In [1]: import numpy as np

In [2]: import numpy.linalg as la

In [3]: np.set_printoptions(precision=2, suppress=True, linewidth=140)

In [4]: def tidy(a):
   ...:     return np.round(a, 2) + 0
   ...: 

In [5]: m1 = np.array([[6.44, 1.58, 6.75, 3.4],
   ...:     [0.36, 0.0, 0.27, 0.21],
   ...:     [2.31, 0.53, 2.5, 1.35],
   ...:     [3.28, 0.89, 3.23, 1.68],
   ...:     [-1.76, -0.53, -1.87, -0.93],
   ...:     [-0.84, -0.36, -0.69, -0.51],
   ...:     [-3.52, -0.96, -3.48, -1.74],
   ...:     [-1.7, -0.43, -1.96, -0.86],
   ...:     [2.18, 0.45, 2.03, 1.12],
   ...:     [-0.76, -0.21, -0.62, -0.39]])

In [6]: u, v = m1[1], m1[7]

In [7]: print(tidy(u @ u))
0.25

In [8]: pr = (u @ v) / (u @ u) * u

In [9]: la.matrix_rank(np.outer(u, v))
Out[9]: np.int64(1)

In [10]: tidy((v - pr) @ u)
Out[10]: np.float64(0.0)

In [11]: tidy(pr)
Out[11]: array([-1.93,  0.  , -1.45, -1.13])

In [12]: tidy(v - pr)
Out[12]: array([ 0.23, -0.43, -0.51,  0.27])

In [13]: B = np.array([[-3, -3, 1], [3, -1, 0], [-1, 0, -1], [-2, 1, -1]])

In [14]: np.vstack([m1, B.T]).shape
Out[14]: (13, 4)

In [15]: print(tidy(np.einsum("ij->j", m1)))
[5.99 0.96 6.16 3.33]

In [16]: C = m1[[2, 6]].astype(float)

In [17]: for _ in range(5):
    ...:     labels = la.norm(m1[:, None] - C, axis=-1).argmin(axis=1)
    ...:     C = np.array([m1[labels == j].mean(axis=0) for j in range(2)])
    ...: 

In [18]: labels
Out[18]: array([0, 1, 0, 0, 1, 1, 1, 1, 0, 1])

In [19]: tidy(C)
Out[19]: 
array([[ 3.55,  0.86,  3.63,  1.89],
       [-1.37, -0.42, -1.39, -0.7 ]])

In [20]: tidy(C[1] - C[0])
Out[20]: array([-4.92, -1.28, -5.02, -2.59])

In [21]: np.bincount(labels)
Out[21]: array([4, 6])

In [22]: B = C / la.norm(C, axis=1, keepdims=True)

In [23]: gram = B @ B.T

In [24]: (np.abs(gram) > 0.9).astype(int)
Out[24]: 
array([[1, 1],
       [1, 1]])

In [25]: C = np.array([[0.7, -1.0, 1.8]])

In [26]: rng = np.random.default_rng(553563)

In [27]: X = np.array([[-2],
    ...:     [-2],
    ...:     [-1],
    ...:     [1],
    ...:     [2],
    ...:     [2],
    ...:     [2],
    ...:     [1],
    ...:     [1],
    ...:     [1],
    ...:     [2],
    ...:     [-2],
    ...:     [-1],
    ...:     [-2],
    ...:     [-1],
    ...:     [-2],
    ...:     [0],
    ...:     [-1],
    ...:     [2],
    ...:     [2],
    ...:     [-2],
    ...:     [-2],
    ...:     [-2],
    ...:     [1]]) @ C + 0.02 * rng.normal(size=(24, 3))

In [28]: print(tidy(X))
[[-1.41  2.   -3.6 ]
 [-1.38  2.01 -3.59]
 [-0.68  1.   -1.78]
 [ 0.67 -0.98  1.81]
 [ 1.41 -2.02  3.62]
 [ 1.41 -2.    3.59]
 [ 1.42 -2.01  3.58]
 [ 0.71 -1.01  1.75]
 [ 0.7  -0.99  1.78]
 [ 0.7  -0.99  1.81]
 [ 1.38 -2.02  3.6 ]
 [-1.38  1.99 -3.58]
 [-0.71  1.01 -1.77]
 [-1.38  1.98 -3.62]
 [-0.69  1.   -1.81]
 [-1.41  2.   -3.59]
 [ 0.05  0.03 -0.02]
 [-0.7   0.95 -1.81]
 [ 1.39 -2.02  3.61]
 [ 1.36 -1.97  3.6 ]
 [-1.37  2.03 -3.62]
 [-1.4   2.02 -3.62]
 [-1.38  2.05 -3.59]
 [ 0.72 -0.97  1.83]]

In [29]: C = X[[8, 18]].astype(float)

In [30]: for _ in range(7):
    ...:     labels = la.norm(X[:, None] - C, axis=-1).argmin(axis=1)
    ...:     C = np.array([X[labels == j].mean(axis=0) for j in range(2)])
    ...: 

In [31]: labels
Out[31]: array([0, 0, 0, 1, 1, 1, 1, 1, 1, 1, 1, 0, 0, 0, 0, 0, 0, 0, 1, 1, 0, 0, 0, 1])

In [32]: np.bincount(labels)
Out[32]: array([13, 11])

In [33]: tidy(C[1] - C[0])
Out[33]: array([ 2.14, -3.09,  5.55])

In [34]: np.abs(C[1] - C[0]).argmax()
Out[34]: np.int64(2)

In [35]: Xc = X - X.mean(axis=0)

In [36]: vecs = la.svd(Xc)[2][:1]

In [37]: B = Xc - Xc @ vecs.T @ vecs

In [38]: tidy(la.norm(B) / la.norm(Xc))
Out[38]: np.float64(0.01)

In [39]: tidy(B.std(axis=0))
Out[39]: array([0.02, 0.02, 0.01])

In [40]: print(la.norm(B, axis=1).round(6).argmax())
16

In [41]: tidy((Xc @ vecs.T).std(axis=0))
Out[41]: array([3.57])

In [42]: def softmax(z):
    ...:     e = np.exp(z - z.max(axis=-1, keepdims=True))
    ...:     return e / e.sum(axis=-1, keepdims=True)
    ...: 

In [43]: print(tidy(softmax(X[16] + 5)))
[0.34 0.34 0.32]

In [44]: att = X @ X.T / np.sqrt(3)

In [45]: print(softmax(att).round(6).argmax(axis=1))
[21 21 21  4  4  4  4  4  4  4  4 21 21 21 21 21 20 21  4  4 21 21 21  4]

In [46]: tidy(softmax(att)[16] @ X)
Out[46]: array([-0.12,  0.19, -0.33])

In [47]: Xc = (m1 - m1.mean(axis=0)) / m1.std(axis=0)

In [48]: np.argwhere(np.abs(Xc) > 2)
Out[48]: 
array([[0, 0],
       [0, 1],
       [0, 2],
       [0, 3]])

In [49]: coef = la.lstsq(np.delete(Xc, 3, axis=1), Xc[:, 3])[0]

In [50]: np.abs(coef).argmax()
Out[50]: np.int64(0)

In [51]: tidy(1 - np.var(Xc[:, 3] - np.delete(Xc, 3, axis=1) @ coef))
Out[51]: np.float64(1.0)

In [52]: tidy(coef)
Out[52]: array([0.6 , 0.12, 0.27])

In [53]: J = (rng.random((3, 3)) < 0.3) + np.eye(3)

In [54]: J /= J.sum(axis=1, keepdims=True)

In [55]: tidy(J)
Out[55]: 
array([[1.  , 0.  , 0.  ],
       [0.5 , 0.5 , 0.  ],
       [0.  , 0.33, 0.67]])

In [56]: tidy(la.det(J))
Out[56]: np.float64(0.33)

In [57]: print(tidy(la.matrix_power(J, 4)))
[[1.   0.   0.  ]
 [0.94 0.06 0.  ]
 [0.53 0.27 0.2 ]]

In [58]: labels = rng.permutation(3)

In [59]: labels
Out[59]: array([0, 1, 2])

In [60]: B = J[labels][:, labels]

In [61]: print(tidy(np.sort(np.abs(la.eigvals(B)))))
[0.5  0.67 1.  ]

In [62]: tidy(np.diag(B))
Out[62]: array([1.  , 0.5 , 0.67])

In [63]: tidy(np.trace(B))
Out[63]: np.float64(2.17)

In [64]: np.allclose(B, J)
Out[64]: True

In [65]: Q, vecs = la.qr(J[:, :2])[0], la.qr(J[:, 2:])[0]

In [66]: s = la.svd(Q.T @ vecs, compute_uv=False)

In [67]: tidy(s)
Out[67]: array([0.6])

In [68]: (s > 0.9).sum()
Out[68]: np.int64(0)

In [69]: tidy(la.norm(Q @ Q.T - vecs @ vecs.T, 2))
Out[69]: np.float64(1.0)

In [70]: labels = rng.integers(0, 3, 4)

In [71]: E = np.triu((labels[:, None] == labels) & (rng.random((4, 4)) < 0.8), 1).astype(int)

In [72]: E += E.T

In [73]: E
Out[73]: 
array([[0, 0, 0, 0],
       [0, 0, 1, 1],
       [0, 1, 0, 1],
       [0, 1, 1, 0]])

In [74]: r = la.matrix_rank(E)

In [75]: r
Out[75]: np.int64(3)

In [76]: N = la.svd(E)[2][r:].T

In [77]: N.shape
Out[77]: (4, 1)

In [78]: [int(la.matrix_rank(E[:i])) for i in range(1, len(E) + 1)]
Out[78]: [0, 1, 2, 3]

In [79]: B = np.array([[0, -1], [-2, 0], [-1, -2], [-2, 1]])

In [80]: np.einsum("ik,kj->ji", E, B)
Out[80]: 
array([[ 0, -3, -4, -3],
       [ 0, -1,  1, -2]])

In [81]: np.einsum("ij->j", E)
Out[81]: array([0, 2, 2, 2])

In [82]: E @ B
Out[82]: 
array([[ 0,  0],
       [-3, -1],
       [-4,  1],
       [-3, -2]])

In [83]: K = np.load("run14.npy")

In [84]: K
Out[84]: 
array([[ 29.67, -30.16,  50.99,  30.99,  -0.41],
       [ 29.66, -29.75,  50.73,  28.96,  -0.06],
       [ 29.66, -30.34,  48.41,  29.73,  -0.68],
       [ 30.24, -28.63,  49.64,  30.69,   0.12],
       [ 29.23, -31.91,  50.04,  31.23,   1.27],
       [ 28.96, -30.13,  49.3 ,  28.26,   1.57],
       [ 29.98, -29.81,  49.87,  30.44,   0.7 ],
       [ 29.63, -28.84,  49.97,  31.59,   0.42],
       [ 29.57, -28.29,  51.22,  31.84,  -0.31],
       [ 30.86, -30.91,  50.72,  31.46,   0.57],
       [ 29.85, -27.02,  49.93,  29.03,  -0.34],
       [ 30.17, -30.35,  49.43,  28.43,  -1.51],
       [ 31.36, -30.5 ,  50.86,  30.72,   0.38],
       [ 28.17, -29.9 ,  50.19,  30.7 ,   2.81],
       [ 31.21, -29.42,  49.62,  29.35,   0.23],
       [ 30.87, -27.47,  50.72,  29.45,  -0.02],
       [ 30.42, -29.13,  50.94,  29.81,  -1.64],
       [ 29.84, -28.99,  50.04,  29.89,  -0.61],
       [ 31.11, -27.7 ,  49.74,  29.12,   0.27],
       [ 30.06, -30.55,  50.28,  30.5 ,  -0.63],
       [ 29.4 , -30.16,  48.28,  28.85,   0.15],
       [ 28.93, -30.48,  50.94,  29.47,  -0.21],
       [ 29.04, -31.11,  48.91,  30.48,  -0.28]])

In [85]: left, s, Vh = la.svd(K)

In [86]: tidy(s)
Out[86]: array([345.15,   6.17,   4.76,   3.57,   2.98])

In [87]: np.argmax(s[:-1] / (s[1:] + 1e-6)) + 1
Out[87]: np.int64(1)

In [88]: B = left[:, :1] @ np.diag(s[:1]) @ Vh[:1]

In [89]: tidy(la.norm(K - B) / la.norm(K))
Out[89]: np.float64(0.03)

In [90]: la.matrix_rank(B)
Out[90]: np.int64(1)

In [91]: dist = la.norm(K[:, None] - K[None], axis=-1)

In [92]: np.flatnonzero(dist[18] < dist.mean() / 2)
Out[92]: array([15, 18])

In [93]: print(dist[18].round(6).argsort(kind="stable")[:4])
[18 15 10 14]

In [94]: print(la.matrix_rank(dist ** 2))
7

In [95]: dist.mean(axis=1).argmax()
Out[95]: np.int64(13)

In [96]: np.unravel_index(dist.round(6).argmax(), dist.shape)
Out[96]: (np.int64(4), np.int64(10))

In [97]: tidy(dist[:5, :5])
Out[97]: 
array([[0.  , 2.12, 2.89, 2.2 , 2.65],
       [2.12, 0.  , 2.59, 2.41, 3.5 ],
       [2.89, 2.59, 0.  , 2.52, 3.37],
       [2.2 , 2.41, 2.52, 0.  , 3.68],
       [2.65, 3.5 , 3.37, 3.68, 0.  ]])

In [98]: B = np.array([[0, -2, 3], [-1, 3, -1], [3, -2, -1], [0, -3, 2], [-2, 1, 1]])

In [99]: la.matrix_rank(K @ B)
Out[99]: np.int64(3)

In [100]: np.vstack([K, B.T]).shape
Out[100]: (26, 5)

In [101]: mat = np.array([[-0.3, -1.5, -0.6],
     ...:     [0.1, 0.4, -0.7],
     ...:     [0.8, -1.1, -1.5],
     ...:     [0.1, 0.0, -0.6],
     ...:     [-0.4, -1.0, 0.9]])

In [102]: mat[1] = mat[4] + 0.3 * rng.normal(size=3)

In [103]: print(tidy(mat))
[[-0.3  -1.5  -0.6 ]
 [ 0.28 -1.75  1.05]
 [ 0.8  -1.1  -1.5 ]
 [ 0.1   0.   -0.6 ]
 [-0.4  -1.    0.9 ]]

In [104]: Q, Rm = la.qr(mat)

In [105]: tidy(np.abs(np.diag(Rm)))
Out[105]: array([0.99, 2.69, 1.86])

In [106]: tidy(Q @ Rm)
Out[106]: 
array([[-0.3 , -1.5 , -0.6 ],
       [ 0.28, -1.75,  1.05],
       [ 0.8 , -1.1 , -1.5 ],
       [ 0.1 ,  0.  , -0.6 ],
       [-0.4 , -1.  ,  0.9 ]])

In [107]: tidy(Q)
Out[107]: 
array([[-0.3 , -0.62, -0.61],
       [ 0.28, -0.6 ,  0.65],
       [ 0.81, -0.25, -0.34],
       [ 0.1 ,  0.02, -0.26],
       [-0.4 , -0.45,  0.16]])

In [108]: print(np.allclose(Rm.T @ Rm, mat.T @ mat))
True

In [109]: tidy(abs(Rm[0, 0])), tidy(la.norm(mat[:, 0]))
Out[109]: (np.float64(0.99), np.float64(0.99))

In [110]: tidy(Rm)
Out[110]: 
array([[ 0.99, -0.52, -1.16],
       [ 0.  ,  2.69, -0.3 ],
       [ 0.  ,  0.  ,  1.86]])
